>>> import numpy as np
>>> import numpy.linalg as la
>>> np.set_printoptions(precision=3, suppress=True, linewidth=200, floatmode="fixed")
>>> tidy = lambda a: np.round(a, 3) + 0
>>> W2 = np.array([[4, 2, 9, 0]])
>>> rng = np.random.default_rng(1930)
>>> data = rng.normal(size=(19, 1)) @ W2 + np.array([1, -1, -1, 2])
>>> tidy(data)
array([[  0.907,  -1.047,  -1.210,   2.000],
       [ -1.323,  -2.162,  -6.227,   2.000],
       [  3.578,   0.289,   4.800,   2.000],
       [ -2.131,  -2.565,  -8.044,   2.000],
       [ -0.254,  -1.627,  -3.822,   2.000],
       [  0.546,  -1.227,  -2.021,   2.000],
       [  4.980,   0.990,   7.956,   2.000],
       [ -0.115,  -1.557,  -3.508,   2.000],
       [  3.342,   0.171,   4.270,   2.000],
       [ -7.685,  -5.342, -20.540,   2.000],
       [  3.873,   0.436,   5.464,   2.000],
       [  7.186,   2.093,  12.918,   2.000],
       [ -4.866,  -3.933, -14.198,   2.000],
       [  2.553,  -0.223,   2.495,   2.000],
       [ -0.499,  -1.750,  -4.374,   2.000],
       [  4.084,   0.542,   5.939,   2.000],
       [  3.924,   0.462,   5.578,   2.000],
       [  7.566,   2.283,  13.773,   2.000],
       [ -2.509,  -2.754,  -8.895,   2.000]])
>>> np.argsort(-la.norm(data, axis=0).round(6), kind="stable")[:3]
array([2, 0, 1])
>>> print(la.cond(data) > 100)
True
>>> ang = np.radians(72)
>>> Rm = np.eye(4)
>>> Rm[3, 3] = Rm[1, 1] = np.cos(ang)
>>> Rm[3, 1], Rm[1, 3] = -np.sin(ang), np.sin(ang)
>>> tidy(Rm)
array([[ 1.000,  0.000,  0.000,  0.000],
       [ 0.000,  0.309,  0.000,  0.951],
       [ 0.000,  0.000,  1.000,  0.000],
       [ 0.000, -0.951,  0.000,  0.309]])
>>> other = data @ Rm.T
>>> tidy(la.det(Rm)), tidy(np.trace(Rm))
(np.float64(1.0), np.float64(2.618))
>>> tidy(la.svd(data, compute_uv=False)), tidy(la.svd(other, compute_uv=False))
(array([42.030, 11.124,  0.000,  0.000]), array([42.030, 11.124,  0.000,  0.000]))
>>> np.allclose(la.norm(data, axis=1), la.norm(other, axis=1))
True
>>> f = np.array([2, 0, 2, -1])
>>> other = Rm + np.outer(f, np.eye(4)[2])
>>> print(tidy(other))
[[ 1.000  0.000  2.000  0.000]
 [ 0.000  0.309  0.000  0.951]
 [ 0.000  0.000  3.000  0.000]
 [ 0.000 -0.951 -1.000  0.309]]
>>> tidy(np.sort(np.abs(la.eigvals(other))))
array([1.000, 1.000, 1.000, 3.000])
>>> tidy(la.matrix_power(other, 3))
array([[ 1.000,  0.000, 26.000,  0.000],
       [ 0.000, -0.809, -3.441, -0.588],
       [ 0.000,  0.000, 27.000,  0.000],
       [ 0.000,  0.588, -9.118, -0.809]])
>>> print(tidy((other + other.T) / 2))
[[ 1.000  0.000  1.000  0.000]
 [ 0.000  0.309  0.000  0.000]
 [ 1.000  0.000  3.000 -0.500]
 [ 0.000  0.000 -0.500  0.309]]
>>> tidy(np.trace(other))
np.float64(4.618)
>>> arr = np.array([[3.05, 3.0, -1.0, 1.0, 1.0],
...     [2.0, -0.95, -1.0, 2.0, -2.0],
...     [-3.0, -3.0, -1.95, 0.0, 2.0],
...     [0.0, 3.0, -1.0, -0.95, -3.0],
...     [3.0, 3.0, -1.0, 1.0, 1.05]])
>>> O, V = la.qr(arr[:, :3])[0], la.qr(arr[:, 3:])[0]
>>> sigma = la.svd(O.T @ V, compute_uv=False)
>>> print(tidy(la.norm(O @ O.T - V @ V.T, 2)))
1.0
>>> (sigma > 0.9).sum()
np.int64(1)
>>> tidy(sigma)
array([1.000, 0.281])
>>> tidy(np.degrees(np.arccos(sigma.clip(0, 1))))
array([ 0.490, 73.662])
>>> z = rng.permutation(5)
>>> other = arr[:, z] * rng.choice([-1, 1], 5)
>>> other
array([[-1.000, -3.000,  3.050,  1.000, -1.000],
       [ 2.000,  0.950,  2.000,  2.000, -1.000],
       [-2.000,  3.000, -3.000,  0.000, -1.950],
       [ 3.000, -3.000,  0.000, -0.950, -1.000],
       [-1.050, -3.000,  3.000,  1.000, -1.000]])
>>> left, _, vt = la.svd(arr.T @ other)
>>> tidy(left @ vt)
array([[ 0.000,  0.000,  1.000,  0.000,  0.000],
       [ 0.000, -1.000,  0.000,  0.000,  0.000],
       [ 0.000,  0.000,  0.000,  0.000,  1.000],
       [ 0.000,  0.000,  0.000,  1.000,  0.000],
       [-1.000,  0.000,  0.000,  0.000,  0.000]])
>>> E = np.load("sample9.npy")
>>> E
array([[-0.699,  1.505, -1.507, -1.525],
       [ 0.576, -1.290,  1.219,  1.193],
       [-0.583,  1.247, -1.276, -1.128],
       [ 1.532, -2.932,  3.119,  3.014],
       [ 1.154, -2.310,  2.371,  2.343],
       [ 1.051, -2.248,  2.218,  2.190],
       [-1.011,  2.017, -1.957, -1.914],
       [-1.161,  2.563, -2.461, -2.428],
       [-0.277,  0.622, -0.476, -0.572],
       [ 1.209, -2.295,  2.304,  2.377],
       [-0.933,  1.632, -1.663, -1.633],
       [ 1.556, -2.932,  2.937,  2.947],
       [ 0.280, -0.593,  0.630,  0.603],
       [ 0.041, -0.243,  0.187,  0.157],
       [-0.316,  0.728, -0.674, -0.771],
       [ 0.856, -1.812,  1.780,  1.761],
       [ 1.040, -2.085,  2.140,  2.131],
       [-0.713,  1.396, -1.411, -1.451],
       [-1.644,  3.098, -3.118, -3.007],
       [-0.143,  0.214, -0.318, -0.284],
       [-0.397,  0.844, -0.775, -0.820],
       [-1.513,  2.881, -2.944, -2.936],
       [ 0.661, -1.251,  1.182,  1.234],
       [-1.291,  2.456, -2.432, -2.364],
       [ 1.015, -2.069,  2.087,  2.027],
       [-1.122,  2.326, -2.321, -2.237]])
>>> other = np.array([[-4, -8, 9], [-8, -4, 8], [-7, -1, 2], [5, 8, 9]])
>>> tidy(np.einsum("ij->j", E))
array([-0.832,  1.469, -1.159, -1.093])
